% ipython --no-banner

In [1]: import numpy as np

In [2]: np.set_printoptions(precision=2, suppress=True, linewidth=140)

In [3]: mat = np.loadtxt("dump.csv", delimiter=",")

In [4]: mat
Out[4]: 
array([[ 0.45, -0.4 ,  0.4 ],
       [-0.62,  0.56, -0.56],
       [ 0.45, -0.4 ,  0.4 ],
       [-0.24,  0.21, -0.21],
       [-0.74,  0.69, -0.69],
       [ 0.16, -0.14,  0.14],
       [-0.24,  0.21, -0.21],
       [ 0.71, -0.65,  0.65],
       [ 0.71, -0.65,  0.65],
       [ 0.66, -0.6 ,  0.6 ],
       [-0.89,  0.85, -0.85],
       [ 0.56, -0.51,  0.51],
       [ 0.91, -0.87,  0.87],
       [ 0.88, -0.83,  0.83],
       [-0.88,  0.83, -0.83],
       [ 0.45, -0.4 ,  0.4 ],
       [-0.74,  0.69, -0.69],
       [ 0.74, -0.69,  0.69],
       [-0.66,  0.6 , -0.6 ],
       [-0.86,  0.81, -0.81],
       [-0.71,  0.65, -0.65],
       [ 0.16, -0.14,  0.14],
       [ 0.89, -0.85,  0.85],
       [ 0.24, -0.21,  0.21],
       [-0.38,  0.34, -0.34],
       [ 0.97, -0.95,  0.95],
       [-0.31,  0.27, -0.27],
       [ 0.45, -0.4 ,  0.4 ],
       [-0.89,  0.85, -0.85]])

In [5]: np.unique(mat.round(6), axis=0).shape
Out[5]: (21, 3)

In [6]: np.allclose(mat[:-1].T @ np.linalg.lstsq(mat[:-1].T, mat[-1])[0], mat[-1])
Out[6]: True

In [7]: np.abs(np.diag(np.linalg.qr(mat)[1])) > 1e-9
Out[7]: array([ True,  True, False])

In [8]: np.linalg.inv(mat)
LinAlgError: Last 2 dimensions of the array must be square


In [9]: np.round(np.trace(np.linalg.pinv(mat) @ mat), 2)
Out[9]: np.float64(2.0)

In [10]: Xc = mat - mat.mean(axis=0)

In [11]: U, sv, VT = np.linalg.svd(Xc, full_matrices=False)

In [12]: sv.round(2) + 0
Out[12]: array([5.83, 0.08, 0.  ])

In [13]: np.abs(U[:, 0]).argmax()
Out[13]: np.int64(25)

In [14]: u, v = mat[3], mat[12]

In [15]: round(float(u @ v), 2)
Out[15]: -0.58

In [16]: p = (u @ v) / (u @ u) * u

In [17]: np.linalg.matrix_rank(np.outer(u, v))
Out[17]: np.int64(1)

In [18]: p
Out[18]: array([ 0.96, -0.84,  0.84])

In [19]: np.outer(u, v)
Out[19]: 
array([[-0.22,  0.21, -0.21],
       [ 0.19, -0.18,  0.18],
       [-0.19,  0.18, -0.18]])

In [20]: np.round(np.linalg.norm(u + v) ** 2 + np.linalg.norm(u - v) ** 2, 2)
Out[20]: np.float64(4.98)

In [21]: v - p
Out[21]: array([-0.05, -0.03,  0.03])

In [22]: Xc = mat - mat.mean(axis=0)

In [23]: V = np.linalg.svd(Xc)[2][:2]

In [24]: out = Xc - Xc @ V.T @ V

In [25]: np.linalg.norm(out, axis=1).round(6).argmax()
Out[25]: np.int64(0)

In [26]: round(np.linalg.norm(out) / np.linalg.norm(Xc), 2)
Out[26]: np.float64(0.0)

In [27]: np.round(out.std(axis=0), 2) + 0
Out[27]: array([0., 0., 0.])

In [28]: np.linalg.norm(mat, axis=0)
Out[28]: array([3.53, 3.29, 3.29])

In [29]: round(np.linalg.norm(mat, 2), 2)
Out[29]: np.float64(5.84)

In [30]: np.round(np.linalg.norm(mat, "nuc"), 2)
Out[30]: np.float64(5.92)

In [31]: np.round(mat[22] @ mat[25], 2)
Out[31]: np.float64(2.48)

In [32]: round(np.linalg.norm(mat[22] - mat[25]), 2)
Out[32]: np.float64(0.16)

In [33]: X = np.load("case7.npy")

In [34]: X
Out[34]: 
array([[ -8.87,  -9.67,  -3.  ,  -8.07, -10.58],
       [ -9.68,  -7.89,  -1.42,  -9.52,  -7.86],
       [-10.23, -10.48,  -2.91,  -8.62,  -8.98],
       [ -9.82, -10.74,  -3.57,  -9.18,  -8.78],
       [ -8.96,  -8.97,  -3.24,  -8.55,  -6.96],
       [ -7.38,  -8.75,  -3.9 , -12.01,  -9.21],
       [ -9.32,  -8.99,  -2.63,  -9.89,  -9.7 ],
       [ -8.96, -11.08,  -2.78,  -8.86,  -8.42],
       [ -9.93,  -8.62,  -2.79,  -8.91,  -8.67],
       [ -8.86,  -8.15,  -1.92, -10.67,  -8.72],
       [ -8.43,  -9.  ,  -2.2 ,  -9.23,  -7.54],
       [ -8.54,  -8.66,  -2.3 ,  -6.81, -10.38],
       [ -8.77,  -8.77,  -5.21,  -8.84,  -9.21]])

In [35]: Xc = (X - X.mean(axis=0)) / X.std(axis=0)

In [36]: Xc.std(axis=0)
Out[36]: array([1., 1., 1., 1., 1.])

In [37]: coef = np.linalg.lstsq(np.delete(Xc, 1, axis=1), Xc[:, 1])[0]

In [38]: np.abs(coef).argmax()
Out[38]: np.int64(1)

In [39]: np.linalg.norm(X, axis=0)
Out[39]: array([32.76, 33.39, 11.01, 33.33, 32.1 ])

In [40]: np.round(np.linalg.norm(X[2], 1), 2), np.round(np.linalg.norm(X[2], np.inf), 2)
Out[40]: (np.float64(41.22), np.float64(10.48))

In [41]: round(float(np.linalg.norm(X, 2)), 2)
Out[41]: 66.33

In [42]: round(float(np.linalg.norm(X, "nuc")), 2)
Out[42]: 80.3

In [43]: np.round(np.linalg.norm(X) ** 2 / np.linalg.norm(X, 2) ** 2, 2)
Out[43]: np.float64(1.01)

In [44]: Xc = X - X.mean(axis=0)

In [45]: U, sv, VT = np.linalg.svd(Xc, full_matrices=False)

In [46]: (np.sign(U[:, 0]) == np.sign(U[0, 0])).astype(int)
Out[46]: array([1, 0, 1, 1, 0, 0, 0, 1, 1, 0, 0, 1, 1])

In [47]: sv
Out[47]: array([4.75, 3.88, 3.48, 2.7 , 2.02])

In [48]: np.abs(VT[0]).argmax()
Out[48]: np.int64(3)

In [49]: np.round(Xc.mean(axis=0), 2) + 0
Out[49]: array([0., 0., 0., 0., 0.])

In [50]: vec = np.array([3, 3, -2, -1, -2])

In [51]: y = X @ vec

In [52]: coef, lr = np.zeros(5), 1 / np.linalg.norm(X, 2) ** 2

In [53]: for i in range(15):
    ...:     coef -= lr * X.T @ (X @ coef - y)
    ...:     if i % 5 == 0: print(i, round(np.linalg.norm(X @ coef - y), 2))
    ...: 
0 19.35
5 19.01
10 18.68

In [54]: coef
Out[54]: array([0.73, 0.72, 0.1 , 0.48, 0.48])

In [55]: K = np.loadtxt("sample18.csv", delimiter=",")

In [56]: K
Out[56]: 
array([[  65.,  -81.,   64.,   10.,  -34.,  -32.,  -26.],
       [ -81.,  162., -135.,  -27.,   -9.,   99.,  -18.],
       [  64., -135.,  113.,   23.,   13.,  -85.,   20.],
       [  10.,  -27.,   23.,    5.,    7.,  -19.,    8.],
       [ -34.,   -9.,   13.,    7.,   61.,  -33.,   56.],
       [ -32.,   99.,  -85.,  -19.,  -33.,   73.,  -36.],
       [ -26.,  -18.,   20.,    8.,   56.,  -36.,   52.]])

In [57]: vec = np.array([-6, 8, 6, -6, -6, 2, -5])

In [58]: np.linalg.norm(K @ vec) <= np.linalg.norm(K, 2) * np.linalg.norm(vec) + 1e-9
Out[58]: np.True_

In [59]: K @ np.ones(7)
Out[59]: array([-34.,  -9.,  13.,   7.,  61., -33.,  56.])

In [60]: evals, V = np.linalg.eigh(K)

In [61]: vec = np.array([0, -2, 0, 1, -2, 2, 0])

In [62]: V * np.abs(evals) @ V.T
Out[62]: 
array([[  65.,  -81.,   64.,   10.,  -34.,  -32.,  -26.],
       [ -81.,  162., -135.,  -27.,   -9.,   99.,  -18.],
       [  64., -135.,  113.,   23.,   13.,  -85.,   20.],
       [  10.,  -27.,   23.,    5.,    7.,  -19.,    8.],
       [ -34.,   -9.,   13.,    7.,   61.,  -33.,   56.],
       [ -32.,   99.,  -85.,  -19.,  -33.,   73.,  -36.],
       [ -26.,  -18.,   20.,    8.,   56.,  -36.,   52.]])

In [63]: (np.sign(V[:, -1].round(6)) == np.sign(V[0, -1].round(6))).astype(int)
Out[63]: array([1, 0, 1, 1, 1, 0, 1])

In [64]: np.round(vec @ K @ vec / (vec @ vec), 2), round(evals[0], 2), round(evals[-1], 2)
Out[64]: (np.float64(45.62), np.float64(-0.0), np.float64(384.28))

In [65]: U, sv, VT = np.linalg.svd(K)

In [66]: sv.round(2) + 0
Out[66]: array([384.28, 146.72,   0.  ,   0.  ,   0.  ,   0.  ,   0.  ])

In [67]: out = U[:, :2] @ np.diag(sv[:2]) @ VT[:2]

In [68]: np.round(np.linalg.norm(K - out) / np.linalg.norm(K), 2)
Out[68]: np.float64(0.0)

In [69]: out
Out[69]: 
array([[  65.,  -81.,   64.,   10.,  -34.,  -32.,  -26.],
       [ -81.,  162., -135.,  -27.,   -9.,   99.,  -18.],
       [  64., -135.,  113.,   23.,   13.,  -85.,   20.],
       [  10.,  -27.,   23.,    5.,    7.,  -19.,    8.],
       [ -34.,   -9.,   13.,    7.,   61.,  -33.,   56.],
       [ -32.,   99.,  -85.,  -19.,  -33.,   73.,  -36.],
       [ -26.,  -18.,   20.,    8.,   56.,  -36.,   52.]])

In [70]: np.linalg.matrix_rank(out)
Out[70]: np.int64(2)

In [71]: A = np.load("layer3.npy")

In [72]: A
Out[72]: 
array([[3, 2, 3, 2],
       [0, 1, 0, 1],
       [3, 2, 3, 2],
       [0, 1, 0, 1]])

In [73]: U, sv, VT = np.linalg.svd(A)

In [74]: V = VT[:(sv > 1e-8).sum()]

In [75]: rng = np.random.default_rng(8914)

In [76]: vec = A[2] + 2 * A[3] + rng.integers(2) * np.eye(4)[0]

In [77]: vec
Out[77]: array([3., 4., 3., 4.])

In [78]: np.allclose(V.T @ V @ vec, vec)
Out[78]: True

In [79]: round(float(np.linalg.norm(vec - V.T @ V @ vec)), 2)
Out[79]: 0.0

In [80]: np.diag(V.T @ V)
Out[80]: array([0.5, 0.5, 0.5, 0.5])

In [81]: W = np.array([[-3, -5], [4, -3], [-7, -1], [3, 3]])

In [82]: coef = np.array([-1, 0])

In [83]: act = np.maximum(A @ W + coef, 0)

In [84]: act
Out[84]: 
array([[0, 0],
       [6, 0],
       [0, 0],
       [6, 0]])

In [85]: np.linalg.matrix_rank(act)
Out[85]: np.int64(1)

In [86]: (act > 0).mean(axis=0)
Out[86]: array([0.5, 0. ])

In [87]: W2 = np.array([[0, 2], [3, 3]])

In [88]: W @ W2
Out[88]: 
array([[-15, -21],
       [ -9,  -1],
       [ -3, -17],
       [  9,  15]])

In [89]: hat = np.triu(np.array([[2, 2, 1, 1], [1, 0, 1, 0], [2, 2, 2, 0], [1, 0, 1, 1]]), 1) + np.eye(4)

In [90]: out = hat @ A @ np.linalg.inv(hat)

In [91]: np.round(np.poly(out), 2) + 0
Out[91]: array([ 1., -8., 12.,  0.,  0.])

In [92]: out
Out[92]: 
array([[ 6., -5.,  5.,  1.],
       [ 3., -3.,  3.,  0.],
       [ 3., -4.,  4., -1.],
       [ 0.,  1., -1.,  1.]])

In [93]: U, sv, VT = np.linalg.svd(out, full_matrices=False)

In [94]: np.round(VT @ VT.T, 2) + 0
Out[94]: 
array([[1., 0., 0., 0.],
       [0., 1., 0., 0.],
       [0., 0., 1., 0.],
       [0., 0., 0., 1.]])

In [95]: np.allclose(U * sv @ VT, out)
Out[95]: True

In [96]: np.round(U.T @ out @ VT.T, 2) + 0
Out[96]: 
array([[12.41,  0.  ,  0.  ,  0.  ],
       [ 0.  ,  2.23,  0.  ,  0.  ],
       [ 0.  ,  0.  ,  0.  ,  0.  ],
       [ 0.  ,  0.  ,  0.  ,  0.  ]])

In [97]: sv.round(2) + 0
Out[97]: array([12.41,  2.23,  0.  ,  0.  ])

In [98]: np.round(U.T @ U, 2) + 0
Out[98]: 
array([[1., 0., 0., 0.],
       [0., 1., 0., 0.],
       [0., 0., 1., 0.],
       [0., 0., 0., 1.]])

In [99]: U.shape, sv.shape, VT.shape
Out[99]: ((4, 4), (4,), (4, 4))

In [100]: np.cumsum(sv ** 2) / np.sum(sv ** 2)
Out[100]: array([0.97, 1.  , 1.  , 1.  ])
